$ python -q
>>> import numpy as np
>>> from numpy import linalg as LA
>>> np.set_printoptions(precision=2, suppress=True, linewidth=120)
>>> K = np.load("run13.npy")
>>> K
array([[ 1.49,  0.29,  0.  , -1.74, -0.41, -0.44, -0.78,  1.22,  0.18, -0.98,  0.48],
       [ 0.41, -1.37, -1.01, -0.91,  0.17, -0.47,  0.17, -0.48, -0.69,  0.2 ,  2.02],
       [-0.41, -0.18, -0.05, -0.93,  0.68,  1.39,  1.2 ,  1.22,  0.75,  1.43, -0.12],
       [ 1.44, -0.05, -0.11,  0.08, -1.06,  1.2 ,  1.22, -0.07,  0.93,  1.39,  0.26],
       [-1.23,  0.82, -0.02,  1.21, -0.58,  0.5 ,  0.11,  1.26,  1.12,  1.11,  0.81],
       [ 0.01,  0.71, -0.09,  0.94,  1.67, -0.82, -0.44, -1.12,  1.46,  0.13, -0.75],
       [ 0.01, -1.12, -0.94, -0.5 ,  0.65,  0.75, -1.48,  1.25,  0.9 ,  0.85, -0.6 ],
       [ 0.38,  0.77, -0.23,  0.06, -2.3 ,  0.77,  0.97,  0.24, -0.58,  0.02, -1.01],
       [ 0.39,  0.46, -1.37, -1.64, -0.28,  0.96, -0.81,  0.8 , -0.82, -0.66,  0.83],
       [-1.52,  1.13, -0.58,  1.81,  0.58,  0.67,  0.54,  0.55,  0.42,  0.43, -0.27],
       [-0.03,  0.58,  1.42, -0.59,  0.21, -1.21, -0.94, -0.4 ,  1.84, -0.31,  0.49],
       [-0.1 , -1.03, -0.22,  0.92,  0.18, -0.32,  0.68,  0.96,  0.91,  1.41,  1.64],
       [-0.81,  1.12,  1.03, -1.44, -0.67,  0.99, -0.59, -0.22,  1.18, -0.49, -0.71],
       [-0.87, -0.29, -0.83, -0.46,  1.04,  1.02,  0.91, -0.19,  0.97, -1.83, -0.01],
       [ 0.06, -1.25, -0.39,  0.27,  1.11,  1.86,  0.42,  0.7 ,  0.8 , -0.06,  1.11],
       [-1.64,  1.93, -0.03,  0.04, -0.24,  0.79,  0.75, -0.83, -0.7 , -0.33,  0.21],
       [ 0.56, -0.37,  0.45,  1.23,  0.17,  1.6 ,  0.06, -0.47, -1.54, -0.63,  1.13],
       [ 0.3 ,  0.29, -0.59, -0.99, -0.67,  0.65,  0.51,  2.07, -1.33, -0.35, -0.41],
       [ 0.64, -0.32, -0.36, -0.74,  0.09, -1.99,  0.37, -0.59, -0.67,  1.02,  1.37],
       [-0.77, -0.05, -0.02,  1.42, -0.09, -0.97, -0.71,  0.  , -0.93,  0.93, -1.78],
       [-0.36,  0.26,  0.96, -1.79,  0.44,  0.89,  1.43, -0.43, -0.19, -0.55, -1.06],
       [ 1.77, -0.47,  0.23, -0.55, -0.61, -1.55, -0.74, -0.99, -0.86, -0.37, -0.32],
       [ 0.22, -1.34,  1.59,  1.06, -0.53,  0.8 , -0.26, -0.41,  0.65, -0.72,  1.19]])
>>> vec = np.array([-2, 1, -1, -1, -3, -2, -2, 1, -3, 2, -1])
>>> rhs = K @ vec
>>> LA.lstsq(K, rhs)[0]
array([-2.,  1., -1., -1., -3., -2., -2.,  1., -3.,  2., -1.])
>>> try:
...     LA.solve(K, rhs)
... except LA.LinAlgError as e:
...     print(e)
... 
Last 2 dimensions of the array must be square
>>> rng = np.random.default_rng(652546)
>>> rhs = rhs + 0.1 * rng.normal(size=23)
>>> rhs
array([  0.87,  -0.3 ,  -3.62,  -4.94,   1.88,  -6.94,   0.66,   6.69,   4.23,  -0.94,  -3.34,  -3.33,   0.41, -11.04,
       -12.15,   3.25,  -5.41,   6.74,   4.47,  10.32,  -4.16,   3.94,  -8.97])
>>> b, *_ = LA.lstsq(K, rhs)
>>> b.round()
array([-2.,  1., -1., -1., -3., -2., -2.,  1., -3.,  2., -1.])
>>> [round(float(LA.norm(LA.solve(K.T @ K + lam * np.eye(11), K.T @ rhs))), 2) for lam in (0, 1, 10, 100)]
[6.26, 5.82, 3.95, 1.09]
>>> r0, g = K[9], K[14]
>>> print(np.round(r0 @ g, 2))
1.72
>>> p = (r0 @ g) / (r0 @ r0) * r0
>>> np.round(LA.norm(r0 + g) ** 2 + LA.norm(r0 - g) ** 2, 2)
np.float64(36.08)
>>> g - p
array([ 0.35, -1.47, -0.28, -0.08,  1.  ,  1.73,  0.32,  0.59,  0.72, -0.14,  1.16])
>>> p
array([-0.29,  0.22, -0.11,  0.35,  0.11,  0.13,  0.1 ,  0.11,  0.08,  0.08, -0.05])
>>> q, Rm = LA.qr(K)
>>> print(q.shape, Rm.shape)
(23, 11) (11, 11)
>>> print(np.round(q.T @ q, 2) + 0)
[[1. 0. 0. 0. 0. 0. 0. 0. 0. 0. 0.]
 [0. 1. 0. 0. 0. 0. 0. 0. 0. 0. 0.]
 [0. 0. 1. 0. 0. 0. 0. 0. 0. 0. 0.]
 [0. 0. 0. 1. 0. 0. 0. 0. 0. 0. 0.]
 [0. 0. 0. 0. 1. 0. 0. 0. 0. 0. 0.]
 [0. 0. 0. 0. 0. 1. 0. 0. 0. 0. 0.]
 [0. 0. 0. 0. 0. 0. 1. 0. 0. 0. 0.]
 [0. 0. 0. 0. 0. 0. 0. 1. 0. 0. 0.]
 [0. 0. 0. 0. 0. 0. 0. 0. 1. 0. 0.]
 [0. 0. 0. 0. 0. 0. 0. 0. 0. 1. 0.]
 [0. 0. 0. 0. 0. 0. 0. 0. 0. 0. 1.]]
>>> C = K[[5, 10]].astype(float)
>>> for _ in range(6):
...     z = LA.norm(K[:, None] - C, axis=-1).argmin(axis=1)
...     C = np.array([K[z == j].mean(axis=0) for j in range(2)])
... 
>>> print(z)
[1 1 0 1 0 0 0 1 1 0 1 0 1 0 0 0 0 1 1 0 1 1 1]
>>> np.abs(C[1] - C[0]).argmax()
np.int64(3)
>>> np.bincount(z)
array([11, 12])
>>> m1 = np.loadtxt("a.csv", delimiter=",")
>>> m1
array([[ 2.16, -0.8 ,  5.9 ,  7.87,  2.72,  2.05],
       [ 4.13, -0.72,  6.92,  7.55,  3.87,  3.39],
       [ 4.27, -0.91,  6.68,  8.05,  4.38,  3.83],
       [ 4.06, -0.63,  5.37,  8.84,  3.68,  2.53],
       [ 4.13, -0.96,  5.06,  8.11,  3.57,  1.89],
       [ 2.88,  0.12,  6.84,  8.52,  4.24,  2.38],
       [ 3.12, -1.28,  6.46,  9.4 ,  2.84,  3.12],
       [ 3.69,  0.54,  5.96,  8.65,  1.87,  3.18],
       [ 3.01, -1.71,  5.25,  9.54,  1.63,  1.63],
       [ 4.39, -1.89,  6.37,  9.28,  3.73,  1.59],
       [ 1.43, -1.77,  4.85,  9.58,  2.99,  2.98],
       [ 1.3 , -1.32,  7.18,  8.69,  5.13,  3.44],
       [ 3.48,  0.99,  5.23,  8.85,  4.27,  3.91],
       [ 4.73, -0.75,  7.26,  8.72,  2.11,  3.65],
       [ 3.32,  0.7 ,  7.07,  8.68,  3.13,  2.73],
       [ 2.67,  1.8 ,  6.52,  8.28,  1.03,  2.36],
       [ 5.76,  0.18,  8.41,  8.98,  1.77,  3.46],
       [ 2.05, -0.94,  6.46, 10.56,  1.88,  2.78],
       [ 1.96, -1.1 ,  7.73,  8.24,  2.73,  2.81],
       [ 2.75,  2.01,  5.43,  8.85,  1.92,  3.59],
       [ 2.21, -0.82,  6.29, 10.04,  3.41,  4.04],
       [ 1.11,  2.88,  6.3 ,  7.74,  2.37,  3.57],
       [ 1.96, -0.26,  6.22,  8.73,  3.29,  2.74],
       [ 1.85,  1.27,  6.63,  6.46,  2.22,  4.57],
       [ 2.32,  1.63,  5.24,  7.67,  1.41,  3.55],
       [ 2.23, -0.85,  5.79,  8.48,  1.83,  4.3 ],
       [ 2.79, -0.07,  7.55,  9.43,  3.9 ,  3.32],
       [ 2.1 , -0.89,  7.97,  8.85,  1.55,  2.21],
       [ 2.62,  1.05,  7.05, 10.66,  3.52,  4.18],
       [ 3.05, -0.55,  6.58,  6.82,  3.98,  2.55],
       [ 3.64,  0.04,  5.74,  9.43,  3.05,  4.41],
       [ 3.02,  0.47,  7.51, 10.23,  2.59,  1.8 ],
       [ 2.98, -0.33,  6.43,  8.96,  1.39,  1.91],
       [ 3.28, -0.18,  6.41, 10.94,  4.34,  2.22],
       [ 2.58, -0.24,  5.11,  9.39,  3.31,  2.03],
       [ 2.25, -2.82,  6.05,  9.26,  3.55,  3.13],
       [ 4.16,  0.51,  4.39,  8.95,  2.72,  3.72],
       [ 3.25,  0.8 ,  3.87,  8.58,  0.83,  3.81]])
>>> z = rng.permutation(6)
>>> other = m1[:, z] * rng.choice([-1, 1], 6)
>>> other
array([[-2.16,  7.87,  5.9 , -2.05, -0.8 , -2.72],
       [-4.13,  7.55,  6.92, -3.39, -0.72, -3.87],
       [-4.27,  8.05,  6.68, -3.83, -0.91, -4.38],
       [-4.06,  8.84,  5.37, -2.53, -0.63, -3.68],
       [-4.13,  8.11,  5.06, -1.89, -0.96, -3.57],
       [-2.88,  8.52,  6.84, -2.38,  0.12, -4.24],
       [-3.12,  9.4 ,  6.46, -3.12, -1.28, -2.84],
       [-3.69,  8.65,  5.96, -3.18,  0.54, -1.87],
       [-3.01,  9.54,  5.25, -1.63, -1.71, -1.63],
       [-4.39,  9.28,  6.37, -1.59, -1.89, -3.73],
       [-1.43,  9.58,  4.85, -2.98, -1.77, -2.99],
       [-1.3 ,  8.69,  7.18, -3.44, -1.32, -5.13],
       [-3.48,  8.85,  5.23, -3.91,  0.99, -4.27],
       [-4.73,  8.72,  7.26, -3.65, -0.75, -2.11],
       [-3.32,  8.68,  7.07, -2.73,  0.7 , -3.13],
       [-2.67,  8.28,  6.52, -2.36,  1.8 , -1.03],
       [-5.76,  8.98,  8.41, -3.46,  0.18, -1.77],
       [-2.05, 10.56,  6.46, -2.78, -0.94, -1.88],
       [-1.96,  8.24,  7.73, -2.81, -1.1 , -2.73],
       [-2.75,  8.85,  5.43, -3.59,  2.01, -1.92],
       [-2.21, 10.04,  6.29, -4.04, -0.82, -3.41],
       [-1.11,  7.74,  6.3 , -3.57,  2.88, -2.37],
       [-1.96,  8.73,  6.22, -2.74, -0.26, -3.29],
       [-1.85,  6.46,  6.63, -4.57,  1.27, -2.22],
       [-2.32,  7.67,  5.24, -3.55,  1.63, -1.41],
       [-2.23,  8.48,  5.79, -4.3 , -0.85, -1.83],
       [-2.79,  9.43,  7.55, -3.32, -0.07, -3.9 ],
       [-2.1 ,  8.85,  7.97, -2.21, -0.89, -1.55],
       [-2.62, 10.66,  7.05, -4.18,  1.05, -3.52],
       [-3.05,  6.82,  6.58, -2.55, -0.55, -3.98],
       [-3.64,  9.43,  5.74, -4.41,  0.04, -3.05],
       [-3.02, 10.23,  7.51, -1.8 ,  0.47, -2.59],
       [-2.98,  8.96,  6.43, -1.91, -0.33, -1.39],
       [-3.28, 10.94,  6.41, -2.22, -0.18, -4.34],
       [-2.58,  9.39,  5.11, -2.03, -0.24, -3.31],
       [-2.25,  9.26,  6.05, -3.13, -2.82, -3.55],
       [-4.16,  8.95,  4.39, -3.72,  0.51, -2.72],
       [-3.25,  8.58,  3.87, -3.81,  0.8 , -0.83]])
>>> U, _, Vt = LA.svd(m1.T @ other)
>>> z
array([0, 3, 2, 5, 1, 4])
>>> np.round(U @ Vt, 2) + 0
array([[-1.,  0.,  0.,  0.,  0.,  0.],
       [ 0.,  0.,  0.,  0.,  1.,  0.],
       [ 0.,  0.,  1.,  0.,  0.,  0.],
       [ 0.,  1.,  0.,  0.,  0.,  0.],
       [ 0.,  0.,  0.,  0.,  0., -1.],
       [ 0.,  0.,  0., -1.,  0.,  0.]])
